% python3 -q
>>> import numpy as np
>>> import numpy.linalg as la
>>> np.set_printoptions(suppress=True, linewidth=100)
>>> M = np.loadtxt("out18.csv", delimiter=",")
>>> print(M)
[[ -4.  -2.   3.   9.]
 [  8.   1.   6.  -6.]
 [-28.  -5. -15.  27.]]
>>> M2 = M / np.sqrt((M ** 2).mean(axis=1, keepdims=True))
>>> print(la.matrix_rank(M2) == la.matrix_rank(M))
True
>>> print(M - M.mean(axis=1, keepdims=True))
[[ -5.5   -3.5    1.5    7.5 ]
 [  5.75  -1.25   3.75  -8.25]
 [-22.75   0.25  -9.75  32.25]]
>>> print(la.cond(M) > 100)
True
>>> print(np.argsort(-la.norm(M, axis=0).round(6), kind="stable")[:3])
[0 3 2]
>>> print(la.matrix_rank(M, rtol=0.1))
2
>>> rk = la.matrix_rank(M)
>>> print(rk)
2
>>> N = la.svd(M)[2][rk:].T
>>> print([int(la.matrix_rank(M[:i])) for i in range(1, len(M) + 1)])
[1, 2, 2]
>>> print(la.matrix_rank(M.T @ M), la.matrix_rank(M @ M.T))
2 2
>>> print(np.allclose(M @ N, 0))
True
>>> print([int(la.matrix_rank(M[:, :j + 1])) for j in range(4)])
[1, 2, 2, 2]
>>> print(np.round(N @ N.T, 3))
[[ 0.533 -0.057 -0.358  0.343]
 [-0.057  0.963  0.078  0.163]
 [-0.358  0.078  0.242 -0.222]
 [ 0.343  0.163 -0.222  0.263]]
>>> U, s, vt = la.svd(M)
>>> print(s.round(3) + 0)
[44.189  7.569  0.   ]
>>> M2 = U[:, :2] @ np.diag(s[:2]) @ vt[:2]
>>> print(round(float(np.abs(M - M2).max()), 3))
0.0
>>> print(M2.round(3))
[[ -4.  -2.   3.   9.]
 [  8.   1.   6.  -6.]
 [-28.  -5. -15.  27.]]
>>> print(la.matrix_rank(M, rtol=0.05))
2
>>> print(la.matrix_rank(M2))
2
>>> print(round(float(la.norm(M - M2) / la.norm(M)), 3))
0.0
